$ python -q
>>> import numpy as np
>>> np.set_printoptions(precision=3, suppress=True, linewidth=120)
>>> rnd = lambda a: np.round(a, 3) + 0
>>> M = np.load("mat.npy")
>>> M
array([[ 1.773, -2.618, -3.678],
       [ 1.584, -1.437, -1.121],
       [ 2.464,  0.546, -4.972],
       [-1.677, -2.102,  7.226],
       [ 0.334,  2.044,  2.483],
       [ 4.497,  3.397,  0.857],
       [-0.118, -3.709,  6.884],
       [-4.31 ,  2.491,  3.008],
       [ 1.111,  1.077,  3.199],
       [-3.34 ,  1.08 , -0.152],
       [ 4.472,  0.861, -1.051],
       [ 0.129,  0.402,  1.484],
       [-1.496, -4.513, -0.299],
       [-0.508, -0.189, -4.803],
       [-2.001,  3.113,  1.634],
       [-1.417,  4.452, -0.036],
       [ 2.237,  0.837,  4.659],
       [ 1.035,  2.672,  1.894],
       [ 3.772,  1.873,  2.186],
       [-0.278, -0.876, -1.694]])
>>> f, r1 = M[18], M[11]
>>> rnd(f @ f)
np.float64(22.515)
>>> p = (f @ r1) / (f @ f) * f
>>> rnd(np.linalg.norm(f + r1) ** 2 + np.linalg.norm(f - r1) ** 2)
np.float64(49.79)
>>> rnd(np.outer(f, r1))
array([[0.487, 1.516, 5.598],
       [0.242, 0.753, 2.78 ],
       [0.282, 0.879, 3.244]])
>>> rnd((r1 - p) @ f)
np.float64(0.0)
>>> np.linalg.matrix_rank(np.outer(f, r1))
np.int64(1)
>>> Ac = M - M.mean(axis=0)
>>> U, sv, vt = np.linalg.svd(Ac, full_matrices=False)
>>> np.searchsorted(np.cumsum(sv ** 2) / (sv ** 2).sum(), 0.9) + 1
np.int64(3)
>>> (np.sign(U[:, 0]) == np.sign(U[0, 0])).astype(int)
array([1, 1, 1, 0, 0, 1, 0, 0, 0, 1, 1, 0, 1, 1, 0, 1, 0, 0, 0, 1])
>>> np.linalg.matrix_rank(Ac)
np.int64(3)
>>> np.abs(vt[0]).argmax()
np.int64(2)
>>> rnd(sv ** 2 / (sv ** 2).sum())
array([0.506, 0.265, 0.229])
>>> np.abs(U[:, 0]).argmax()
np.int64(3)
>>> rnd(sv)
array([14.813, 10.711,  9.954])
>>> rnd(Ac.mean(axis=0))
array([0., 0., 0.])
>>> rnd((sv ** 2).sum() ** 2 / (sv ** 4).sum())
np.float64(2.639)
>>> Ac = (M - M.mean(axis=0)) / M.std(axis=0)
>>> np.argwhere(np.abs(Ac) > 2)
array([[ 7,  0],
       [12,  1]])
>>> coef = np.linalg.lstsq(np.delete(Ac, 0, axis=1), Ac[:, 0])[0]
>>> np.abs(coef).argmax()
np.int64(1)
>>> A = np.minimum.outer(np.arange(1, 6), np.arange(1, 6)) * 2
>>> A
array([[ 2,  2,  2,  2,  2],
       [ 2,  4,  4,  4,  4],
       [ 2,  4,  6,  6,  6],
       [ 2,  4,  6,  8,  8],
       [ 2,  4,  6,  8, 10]])
>>> A.shape
(5, 5)
>>> np.diff(A, axis=0)
array([[0, 2, 2, 2, 2],
       [0, 0, 2, 2, 2],
       [0, 0, 0, 2, 2],
       [0, 0, 0, 0, 2]])
>>> rnd(np.linalg.svd(A, compute_uv=False))
array([24.687,  2.897,  1.166,  0.707,  0.543])
>>> A.sum(axis=1)
array([10, 18, 24, 28, 30])
>>> A - A[0]
array([[0, 0, 0, 0, 0],
       [0, 2, 2, 2, 2],
       [0, 2, 4, 4, 4],
       [0, 2, 4, 6, 6],
       [0, 2, 4, 6, 8]])
>>> np.count_nonzero(A)
np.int64(25)
>>> rnd(np.linalg.norm(A))
np.float64(24.9)
>>> A.mean(axis=0)
array([2. , 3.6, 4.8, 5.6, 6. ])
>>> rng = np.random.default_rng(30444)
>>> labels = rng.permutation(5)
>>> labels
array([2, 3, 0, 1, 4])
>>> A2 = A[labels][:, labels]
>>> np.trace(A2)
np.int64(30)
>>> rnd(np.sort(np.abs(np.linalg.eigvals(A))))
array([ 0.543,  0.707,  1.166,  2.897, 24.687])
>>> np.trace(A)
np.int64(30)
>>> np.allclose(A, A.T)
True
>>> (A + A.T) / 2
array([[ 2.,  2.,  2.,  2.,  2.],
       [ 2.,  4.,  4.,  4.,  4.],
       [ 2.,  4.,  6.,  6.,  6.],
       [ 2.,  4.,  6.,  8.,  8.],
       [ 2.,  4.,  6.,  8., 10.]])
>>> A @ A
array([[ 20,  36,  48,  56,  60],
       [ 36,  68,  92, 108, 116],
       [ 48,  92, 128, 152, 164],
       [ 56, 108, 152, 184, 200],
       [ 60, 116, 164, 200, 220]])
>>> vals, evecs = np.linalg.eigh(A)
>>> x0 = np.array([2, 3, 3, 3, 1])
>>> rnd(evecs * np.maximum(vals, 0) @ evecs.T)
array([[ 2.,  2.,  2.,  2.,  2.],
       [ 2.,  4.,  4.,  4.,  4.],
       [ 2.,  4.,  6.,  6.,  6.],
       [ 2.,  4.,  6.,  8.,  8.],
       [ 2.,  4.,  6.,  8., 10.]])
>>> x0 @ A @ x0 / (x0 @ x0), rnd(vals[0]), rnd(vals[-1])
(np.float64(19.375), np.float64(0.543), np.float64(24.687))
>>> (np.sign(evecs[:, -1].round(6)) == np.sign(evecs[0, -1].round(6))).astype(int)
array([1, 1, 1, 1, 1])
>>> np.abs(A).sum(axis=1).max(), rnd(np.abs(vals).max())
(np.int64(30), np.float64(24.687))
>>> rnd(evecs * np.abs(vals) @ evecs.T)
array([[ 2.,  2.,  2.,  2.,  2.],
       [ 2.,  4.,  4.,  4.,  4.],
       [ 2.,  4.,  6.,  6.,  6.],
       [ 2.,  4.,  6.,  8.,  8.],
       [ 2.,  4.,  6.,  8., 10.]])
>>> rnd(np.linalg.eigvalsh(A[1:, 1:]))
array([ 0.578,  0.93 ,  2.478, 24.014])
>>> theta = np.radians(30)
>>> Rm = np.eye(5)
>>> Rm[4, 4] = Rm[3, 3] = np.cos(theta)
>>> Rm[4, 3], Rm[3, 4] = -np.sin(theta), np.sin(theta)
>>> rnd(Rm)
array([[ 1.   ,  0.   ,  0.   ,  0.   ,  0.   ],
       [ 0.   ,  1.   ,  0.   ,  0.   ,  0.   ],
       [ 0.   ,  0.   ,  1.   ,  0.   ,  0.   ],
       [ 0.   ,  0.   ,  0.   ,  0.866,  0.5  ],
       [ 0.   ,  0.   ,  0.   , -0.5  ,  0.866]])
>>> A2 = A @ Rm.T
>>> np.allclose(np.linalg.norm(A, axis=1), np.linalg.norm(A2, axis=1))
True
>>> feats = np.loadtxt("x.csv", delimiter=",")
>>> rnd(feats)
array([[ 0.056, -0.2  , -0.111],
       [-0.2  ,  0.722,  0.401],
       [-0.111,  0.401,  0.223]])
>>> rnd(feats.sum(axis=0))
array([-0.256,  0.922,  0.512])
>>> np.linalg.matrix_rank(feats)
np.int64(1)
>>> np.count_nonzero(feats)
np.int64(9)
>>> rnd(np.diff(feats, axis=0))
array([[-0.256,  0.922,  0.512],
       [ 0.089, -0.321, -0.178]])
>>> np.zeros(3, 3)
Traceback (most recent call last):
  File "<python-input-68>", line 1, in <module>
    np.zeros(3, 3)
    ~~~~~~~~^^^^^^
TypeError: Cannot interpret '3' as a data type
>>> feats.shape
(3, 3)
>>> rnd(feats.sum(axis=1))
array([-0.256,  0.922,  0.512])
>>> rnd(np.abs(feats).max())
np.float64(0.722)
>>> rnd(np.linalg.norm(feats))
np.float64(1.0)
>>> rnd(feats.mean(axis=0))
array([-0.085,  0.307,  0.171])
>>> rnd(feats - feats[0])
array([[ 0.   ,  0.   ,  0.   ],
       [-0.256,  0.922,  0.512],
       [-0.167,  0.601,  0.334]])
